In [1]: import numpy as np

In [2]: from numpy import linalg as LA

In [3]: np.set_printoptions(suppress=True, linewidth=100)

In [4]: mat = np.array([[1, 0, 0, 0, 0],
   ...:     [0, 1, 0, 0, 0],
   ...:     [-1, 3, 1, 0, 0],
   ...:     [-1, 1, 2, 1, 0],
   ...:     [0, -2, -3, -3, 1]])

In [5]: hat = np.triu(np.array([[0, 2, 0, 2, 1],
   ...:     [1, 2, 2, 2, 2],
   ...:     [2, 2, 0, 2, 0],
   ...:     [1, 2, 2, 1, 1],
   ...:     [2, 1, 1, 0, 2]]), 1) + np.eye(5)

In [6]: B = hat @ mat @ LA.inv(hat)

In [7]: print(round(LA.det(B), 3))
1.0

In [8]: print(B)
[[ -1.   4.  -7.   7. -13.]
 [ -4.  13. -26.  30. -50.]
 [ -3.  11. -17.  20. -39.]
 [ -1.   1.  -3.   4.  -4.]
 [  0.  -2.   1.  -1.   6.]]

In [9]: print(np.trace(B), np.trace(mat))
5.0 5

In [10]: J = np.load("layer1.npy")

In [11]: print(J)
[[ 3 -6  1 -2]
 [ 6  6  2  2]
 [ 2 -4  1 -2]
 [ 4  4  2  2]]

In [12]: evals, evecs = LA.eig(mat)

In [13]: print(np.prod(evals))
1.0

In [14]: print(np.round(np.sort(LA.eigvals(mat.T)), 3))
[1. 1. 1. 1. 1.]

In [15]: print(evals)
[1. 1. 1. 1. 1.]

In [16]: K = np.load("mat.npy")

In [17]: print(K)
[[ 1  1 -1 -1  1  1 -1 -1]
 [ 1 -1  1 -1 -1  1 -1  1]
 [ 1  1 -1 -1 -1 -1  1  1]
 [ 1 -1 -1  1 -1  1  1 -1]
 [ 1 -1  1 -1  1 -1  1 -1]
 [ 1  1  1  1  1  1  1  1]
 [ 1 -1 -1  1  1 -1 -1  1]]

In [18]: B = K[0, 0] * K[1:] - np.outer(K[1:, 0], K[0])

In [19]: print(B)
[[ 0 -2  2  0 -2  0  0  2]
 [ 0  0  0  0 -2 -2  2  2]
 [ 0 -2  0  2 -2  0  2  0]
 [ 0 -2  2  0  0 -2  2  0]
 [ 0  0  2  2  0  0  2  2]
 [ 0 -2  0  2  0 -2  0  2]]

In [20]: print(LA.matrix_rank(B), LA.matrix_rank(K))
6 7

In [21]: print(LA.norm(K, axis=1).argmax())
0

In [22]: print(np.round(LA.norm(K, 2), 3))
2.828

In [23]: print(round(float(LA.norm(K, 1)), 3), np.round(LA.norm(K, np.inf), 3))
7.0 8.0

In [24]: m1 = np.load("a.npy")

In [25]: print(m1)
[[ 0.744  1.388 -1.911 -0.445 -0.799  0.335  0.487]
 [ 0.075 -2.599  1.346  0.224  0.372 -1.476  1.512]
 [-0.183  1.384 -1.024 -0.262 -1.555  1.764 -0.573]
 [ 0.026  3.103 -0.104 -1.119 -0.171  0.264 -0.669]
 [-0.43   0.18   0.722 -0.724  1.309  1.003  0.534]
 [-0.4    1.021 -1.544 -0.615 -0.735  1.867 -1.238]
 [-0.328 -2.621  4.064 -0.83   1.067 -1.95   1.835]
 [ 0.172  1.267  0.02  -1.432 -0.486 -0.291  0.357]
 [-0.889  2.104 -0.529  0.947  1.757  1.778 -1.529]
 [ 1.069 -0.158  0.205  1.569 -1.44  -1.078  0.024]
 [-1.159  0.963 -0.636 -1.082 -0.095  1.489 -0.785]
 [ 0.471 -0.007 -2.106  2.048 -1.967 -1.997  0.048]
 [-0.036  0.421  1.267 -1.976  0.113  0.807  0.834]
 [-0.77  -2.363  5.044 -2.33   2.861  2.174  1.298]
 [ 0.188  0.515 -1.203 -0.55  -0.947  1.055  0.129]
 [-0.064 -0.583 -0.96   0.083 -2.311 -0.644  0.301]
 [ 0.212  2.481  0.267 -1.896 -0.508  2.02  -0.38 ]
 [ 0.526 -1.304  0.627 -0.092 -0.701 -2.009  1.516]
 [ 0.499  1.939 -2.051  0.472  0.719  0.536 -0.464]
 [ 0.86  -0.617  0.333  1.322  2.793 -3.058  1.09 ]
 [ 0.105  0.108  0.055 -1.53  -2.838  1.249  0.499]
 [ 0.03   1.08   1.254 -3.362  1.184  4.005 -0.587]
 [ 0.396  3.436 -2.407 -0.063 -1.345  1.114 -0.745]
 [-1.846 -2.15   3.593 -4.129  2.29   4.678 -0.988]
 [-0.611  0.585 -1.17  -0.095  0.378  0.039 -0.677]
 [ 0.212 -0.008 -1.093  1.727  1.409 -0.778 -0.311]
 [-1.267 -1.698  1.215 -1.868 -1.863  2.651 -0.852]
 [ 0.062 -0.881 -0.589 -0.229 -0.524  1.174 -0.347]
 [ 0.913  0.495 -4.349  3.402 -1.826 -4.596 -0.436]
 [ 0.18  -1.874 -1.05   0.774 -0.952 -1.232 -0.21 ]
 [-0.082 -0.605  4.454 -1.204  3.194  1.79  -0.589]
 [ 0.351 -0.587 -1.339  2.257  0.291 -1.224  0.296]
 [ 0.052  1.076 -2.65   1.021 -0.166 -1.243 -0.979]
 [ 1.582 -2.216  5.655 -1.922  2.565  0.581  2.544]
 [ 0.145 -1.267 -1.822  1.121 -2.942  0.549 -0.58 ]
 [ 0.337  3.46  -2.557 -0.849 -2.978  1.913 -0.709]
 [-0.819  1.514 -1.77   1.231  1.642  0.064 -0.873]
 [-0.839  3.882 -2.186 -1.975 -0.636  2.49  -1.335]]

In [26]: B = m1 / LA.norm(m1, axis=1, keepdims=True)

In [27]: G = B @ B.T

In [28]: print(np.argwhere(np.triu(np.abs(G) > 0.95, 1)))
[[11 28]]

In [29]: print((G - 2 * np.eye(38)).round(6).argmax(axis=1))
[22  6 35 16 13  2  1  3 36 11 37 28 21 30 35 34 37  1 22 25 14 23 35 13 36 31 23 26 11 11 13 25 28
 13 15 22 24  5]

In [30]: print(np.round(LA.norm(B, axis=1), 3))
[1. 1. 1. 1. 1. 1. 1. 1. 1. 1. 1. 1. 1. 1. 1. 1. 1. 1. 1. 1. 1. 1. 1. 1. 1. 1. 1. 1. 1. 1. 1. 1. 1.
 1. 1. 1. 1. 1.]

In [31]: print(np.round(np.degrees(np.arccos(np.clip(G[33, 37], -1, 1))), 3))
120.839
